$ python -q
>>> import numpy as np
>>> import numpy.linalg as la
>>> np.set_printoptions(precision=3, suppress=True, linewidth=140)
>>> rnd = lambda a: np.round(a, 3) + 0
>>> mat = np.tril(np.array([[1, 0, 5, 0, 1, 0],
...     [0, 5, 2, 2, 1, 2],
...     [5, 4, 4, 4, 0, 3],
...     [1, 3, 4, 3, 0, 3],
...     [3, 2, 4, 5, 4, 0],
...     [1, 5, 4, 2, 2, 5]]), -1) + np.eye(6, dtype=int)
>>> print(mat)
[[1 0 0 0 0 0]
 [0 1 0 0 0 0]
 [5 4 1 0 0 0]
 [1 3 4 1 0 0]
 [3 2 4 5 1 0]
 [1 5 4 2 2 1]]
>>> other = mat / la.norm(mat, axis=1, keepdims=True)
>>> cov = other @ other.T
>>> print((np.abs(cov) > 0.9).astype(int))
[[1 0 0 0 0 0]
 [0 1 0 0 0 0]
 [0 0 1 0 0 0]
 [0 0 0 1 0 1]
 [0 0 0 0 1 0]
 [0 0 0 1 0 1]]
>>> print(rnd(cov[2]))
[0.772 0.617 1.    0.624 0.562 0.627]
>>> print((cov - 2 * np.eye(6)).round(6).argmax(axis=1))
[2 5 0 5 3 3]
>>> print(rnd(np.degrees(np.arccos(np.clip(cov[2, 3], -1, 1)))))
51.42
>>> print(rnd(la.norm(other, axis=1)))
[1. 1. 1. 1. 1. 1.]
>>> u = np.array([-2, 0, -1, 0, -1, -2, 1, 1, 0, 2, -1, -2]) + 0.5
>>> M = np.eye(12) - 2 * np.outer(u, u) / (u @ u)
>>> print(rnd(M))
[[ 0.763  0.079 -0.079  0.079 -0.079 -0.237  0.237  0.237  0.079  0.395 -0.079 -0.237]
 [ 0.079  0.974  0.026 -0.026  0.026  0.079 -0.079 -0.079 -0.026 -0.132  0.026  0.079]
 [-0.079  0.026  0.974  0.026 -0.026 -0.079  0.079  0.079  0.026  0.132 -0.026 -0.079]
 [ 0.079 -0.026  0.026  0.974  0.026  0.079 -0.079 -0.079 -0.026 -0.132  0.026  0.079]
 [-0.079  0.026 -0.026  0.026  0.974 -0.079  0.079  0.079  0.026  0.132 -0.026 -0.079]
 [-0.237  0.079 -0.079  0.079 -0.079  0.763  0.237  0.237  0.079  0.395 -0.079 -0.237]
 [ 0.237 -0.079  0.079 -0.079  0.079  0.237  0.763 -0.237 -0.079 -0.395  0.079  0.237]
 [ 0.237 -0.079  0.079 -0.079  0.079  0.237 -0.237  0.763 -0.079 -0.395  0.079  0.237]
 [ 0.079 -0.026  0.026 -0.026  0.026  0.079 -0.079 -0.079  0.974 -0.132  0.026  0.079]
 [ 0.395 -0.132  0.132 -0.132  0.132  0.395 -0.395 -0.395 -0.132  0.342  0.132  0.395]
 [-0.079  0.026 -0.026  0.026 -0.026 -0.079  0.079  0.079  0.026  0.132  0.974 -0.079]
 [-0.237  0.079 -0.079  0.079 -0.079 -0.237  0.237  0.237  0.079  0.395 -0.079  0.763]]
>>> # symmetric, so the eigenvalues are real
>>> vec = np.array([4, 0, 4, 3, 0, 1, 0, 1, 0, 4, 4, 5])
>>> y = M @ vec
>>> c, lr = np.zeros(12), 1 / la.norm(M, 2) ** 2
>>> for i in range(25):
...     c -= lr * M.T @ (M @ c - y)
...     if i % 5 == 0: print(i, round(la.norm(M @ c - y), 3))
... 
0 0.0
5 0.0
10 0.0
15 0.0
20 0.0
>>> print(rnd(c))
[4. 0. 4. 3. 0. 1. 0. 1. 0. 4. 4. 5.]
>>> print(rnd(la.cond(M)))
1.0
>>> E = np.load("a.npy")
>>> print(E)
[[ 0.696 -0.658  0.653 -0.973  0.905 -0.929  0.894]
 [ 0.749  0.388 -0.854  0.623 -0.948  0.197 -0.986]
 [ 0.91  -0.999 -0.915  0.06  -0.336 -0.159 -0.731]
 [ 0.84  -0.996 -0.879  0.696 -0.93   0.438 -0.617]
 [-0.438  0.988  0.753 -0.592  0.38  -0.454  0.327]
 [-0.264 -0.168  0.972 -0.874  0.31  -0.635  0.999]
 [-0.711  0.999  0.99  -0.68  -0.757 -0.422  0.994]
 [ 0.793 -1.    -0.972  0.07   0.934  0.    -0.824]
 [-0.363 -0.129  0.04   0.371  0.01   0.363  0.226]
 [ 0.578 -1.    -0.996  0.786  0.967  0.635 -0.992]
 [-0.139  0.905 -0.993  0.984 -0.716  0.901 -1.   ]
 [-0.757 -0.11  -0.11   0.837 -0.11   0.8    0.11 ]
 [ 0.774 -0.999 -0.992  0.947 -0.8    0.808 -0.994]
 [-0.808  1.    -0.478  0.867 -0.446  0.706 -0.995]
 [-0.67   0.03  -0.869  0.485  0.986  0.422 -0.986]
 [-0.872  0.188 -0.929  0.98   0.493  0.95  -0.992]
 [-0.869  1.     0.993  0.696 -0.999  0.701  0.997]
 [-0.235 -0.558 -0.966  0.808  0.845  0.635 -0.997]]
>>> Z = E[[8, 13]].astype(float)
>>> for _ in range(3):
...     z = la.norm(E[:, None] - Z, axis=-1).argmin(axis=1)
...     Z = np.array([E[z == j].mean(axis=0) for j in range(2)])
... 
>>> print(z)
[0 1 0 1 0 0 0 0 0 1 1 0 1 1 1 1 0 1]
>>> print(rnd(Z[1] - Z[0]))
[ 0.136 -0.107 -1.151  0.918 -0.098  0.714 -1.283]
>>> print(np.bincount(z))
[9 9]
>>> F = np.load("run14.npy")
>>> print(rnd(F))
[[ 0.24  -0.068 -0.262 -1.613  0.564  0.758 -0.778 -0.94  -0.118  1.189  1.255  0.069  0.938]
 [ 2.001  0.511 -0.382 -0.932  0.238 -0.207 -0.337  0.369 -0.596  0.387 -0.901 -0.261 -1.409]
 [ 0.24   2.08   0.921  0.12   0.222 -1.396 -0.451 -0.01  -0.213 -0.246  0.579  0.86   0.608]
 [ 0.8   -0.702  0.087  0.301 -1.899 -0.44  -0.512  0.661 -0.227  1.031 -0.48   0.506  1.291]
 [-0.16   0.284  1.226  0.968 -0.326  0.913  0.605 -0.333 -1.467  1.304  0.578  0.062 -0.92 ]
 [ 0.88  -0.725  0.51  -0.607 -0.062  0.118  1.122 -0.563 -1.422 -1.629  0.133  0.355  0.811]
 [-0.8   -0.491  0.478 -1.33  -0.779 -1.665  0.998 -0.77   0.294  0.61  -0.01  -0.058 -0.832]
 [-0.8    0.702 -1.062 -0.278  0.684 -0.307  1.156  0.82  -1.161  0.82  -0.805 -0.599  1.031]
 [ 0.16  -0.045  1.334 -0.6   -0.118  0.046  0.019  1.549  0.284 -0.228  0.825 -1.881  0.258]
 [-0.16   1.    -0.978  0.181 -1.54   0.088 -0.45  -1.152 -0.511 -0.635  0.276 -1.528 -0.038]
 [-0.48  -1.178 -0.4    0.449  0.64  -1.294 -1.428  0.289 -1.448 -0.165  0.684 -0.242 -0.407]
 [-1.361  0.383  0.392 -1.286 -0.715  0.915 -0.97   0.768 -0.696 -0.625 -0.751  0.836 -0.423]
 [-0.16  -0.194  1.327  0.158  0.691 -0.09  -0.824 -1.203 -0.058  0.204 -1.806 -0.9    0.651]]
>>> u = np.array([3, 2, 0, 3, 2, 0, 0, 0, 0, 3, 0, 1, 2])
>>> other = F + np.outer(u, np.eye(13)[5])
>>> print(la.matrix_rank(la.inv(other) - la.inv(F), tol=1e-8))
1
>>> print(la.matrix_rank(other - F))
1
>>> rng = np.random.default_rng(594)
>>> z = rng.permutation(13)
>>> print(z)
[ 6  5 11 12  8  2  9  7  1  0 10  4  3]
>>> other = F[z][:, z]
>>> print(np.allclose(other, F))
False
>>> print(rnd(np.diag(other)))
[ 0.998  0.118  0.836  0.651  0.284  0.921 -0.635  0.82   0.511  0.24   0.684 -0.326  0.301]
>>> K = np.diag(np.array([-1, 3, 2, -1, 0, 0, 2, 0, -2, 0, -1, -3, -3]))
>>> print(K)
[[-1  0  0  0  0  0  0  0  0  0  0  0  0]
 [ 0  3  0  0  0  0  0  0  0  0  0  0  0]
 [ 0  0  2  0  0  0  0  0  0  0  0  0  0]
 [ 0  0  0 -1  0  0  0  0  0  0  0  0  0]
 [ 0  0  0  0  0  0  0  0  0  0  0  0  0]
 [ 0  0  0  0  0  0  0  0  0  0  0  0  0]
 [ 0  0  0  0  0  0  2  0  0  0  0  0  0]
 [ 0  0  0  0  0  0  0  0  0  0  0  0  0]
 [ 0  0  0  0  0  0  0  0 -2  0  0  0  0]
 [ 0  0  0  0  0  0  0  0  0  0  0  0  0]
 [ 0  0  0  0  0  0  0  0  0  0 -1  0  0]
 [ 0  0  0  0  0  0  0  0  0  0  0 -3  0]
 [ 0  0  0  0  0  0  0  0  0  0  0  0 -3]]
>>> print([round(float(x), 3) for x in la.svd(K, compute_uv=False)[:3]])
[3.0, 3.0, 3.0]
>>> print(K[:, 9] @ K[:, 6])
0
>>> print(rnd(la.norm(K, axis=0)))
[1. 3. 2. 1. 0. 0. 2. 0. 2. 0. 1. 3. 3.]
>>> print(rnd(la.svd(K, compute_uv=False)))
[3. 3. 3. 2. 2. 2. 1. 1. 1. 0. 0. 0. 0.]
>>> vals, evecs = la.eigh(K)
>>> vec = np.array([0, 0, -2, 1, 1, -2, -1, -2, -1, 1, 2, -2, -2])
>>> print(np.abs(K).sum(axis=1).max(), np.abs(vals).max())
3 3.0
>>> print((np.sign(evecs[:, -1].round(6)) == np.sign(evecs[0, -1].round(6))).astype(int))
[1 0 1 1 1 1 1 1 1 1 1 1 1]
>>> K[:, 13]
Traceback (most recent call last):
  File "<python-input-52>", line 1, in <module>
    K[:, 13]
    ~^^^^^^^
IndexError: index 13 is out of bounds for axis 1 with size 13
>>> print(np.count_nonzero(K))
9
>>> print(K.sum(axis=1))
[-1  3  2 -1  0  0  2  0 -2  0 -1 -3 -3]
>>> print(la.matrix_rank(K))
9
>>> print(np.unravel_index(np.abs(K).argmax(), K.shape))
(np.int64(1), np.int64(1))
>>> print(np.abs(K).max())
3
>>> print(rnd(K.mean(axis=0)))
[-0.077  0.231  0.154 -0.077  0.     0.     0.154  0.    -0.154  0.    -0.077 -0.231 -0.231]
>>> print(K.shape)
(13, 13)
>>> A = np.load("block8.npy")
>>> print(rnd(A))
[[0.5   0.5   0.    0.    0.    0.    0.    0.   ]
 [0.    0.333 0.333 0.    0.333 0.    0.    0.   ]
 [0.    0.    0.5   0.    0.5   0.    0.    0.   ]
 [0.2   0.    0.2   0.2   0.2   0.2   0.    0.   ]
 [0.    0.    0.    0.    0.667 0.    0.333 0.   ]
 [0.    0.    0.    0.333 0.333 0.333 0.    0.   ]
 [0.    0.25  0.    0.    0.    0.25  0.5   0.   ]
 [0.    0.2   0.2   0.2   0.    0.    0.    0.4  ]]
>>> # row-stochastic, so 1 is an eigenvalue
>>> z = rng.permutation(8)
>>> print(z)
[7 4 1 6 3 0 5 2]
>>> other = A[z][:, z]
>>> print(rnd(np.sort(np.abs(la.eigvals(other)))))
[0.04  0.127 0.4   0.525 0.525 0.575 0.575 1.   ]
>>> print(rnd(np.diag(other)))
[0.4   0.667 0.333 0.5   0.2   0.5   0.333 0.5  ]
>>> Uu, sigma, vt = la.svd(A)
>>> print(rnd(sigma))
[1.163 0.785 0.653 0.541 0.476 0.334 0.227 0.016]
>>> other = Uu[:, :7] @ np.diag(sigma[:7]) @ vt[:7]
>>> print(la.matrix_rank(A, rtol=0.05))
7
>>> print(rnd(la.norm(A - other) / la.norm(A)))
0.009
>>> print(rnd(la.matrix_power(A, 100)))
[[0.018 0.108 0.09  0.045 0.378 0.108 0.252 0.   ]
 [0.018 0.108 0.09  0.045 0.378 0.108 0.252 0.   ]
 [0.018 0.108 0.09  0.045 0.378 0.108 0.252 0.   ]
 [0.018 0.108 0.09  0.045 0.378 0.108 0.252 0.   ]
 [0.018 0.108 0.09  0.045 0.378 0.108 0.252 0.   ]
 [0.018 0.108 0.09  0.045 0.378 0.108 0.252 0.   ]
 [0.018 0.108 0.09  0.045 0.378 0.108 0.252 0.   ]
 [0.018 0.108 0.09  0.045 0.378 0.108 0.252 0.   ]]
>>> print(A @ np.ones(8))
[1. 1. 1. 1. 1. 1. 1. 1.]
>>> print(A.sum(axis=1))
[1. 1. 1. 1. 1. 1. 1. 1.]
>>> print(rnd(np.sort(np.abs(la.eigvals(A)))[::-1]))
[1.    0.575 0.575 0.525 0.525 0.4   0.127 0.04 ]
>>> p = np.eye(8)[5]
>>> for _ in range(4):
...     p = p @ A
...     print(p.round(3))
... 
[0.    0.    0.    0.333 0.333 0.333 0.    0.   ]
[0.067 0.    0.067 0.178 0.4   0.178 0.111 0.   ]
[0.069 0.061 0.069 0.095 0.395 0.123 0.189 0.   ]
[0.053 0.102 0.074 0.06  0.378 0.107 0.226 0.   ]
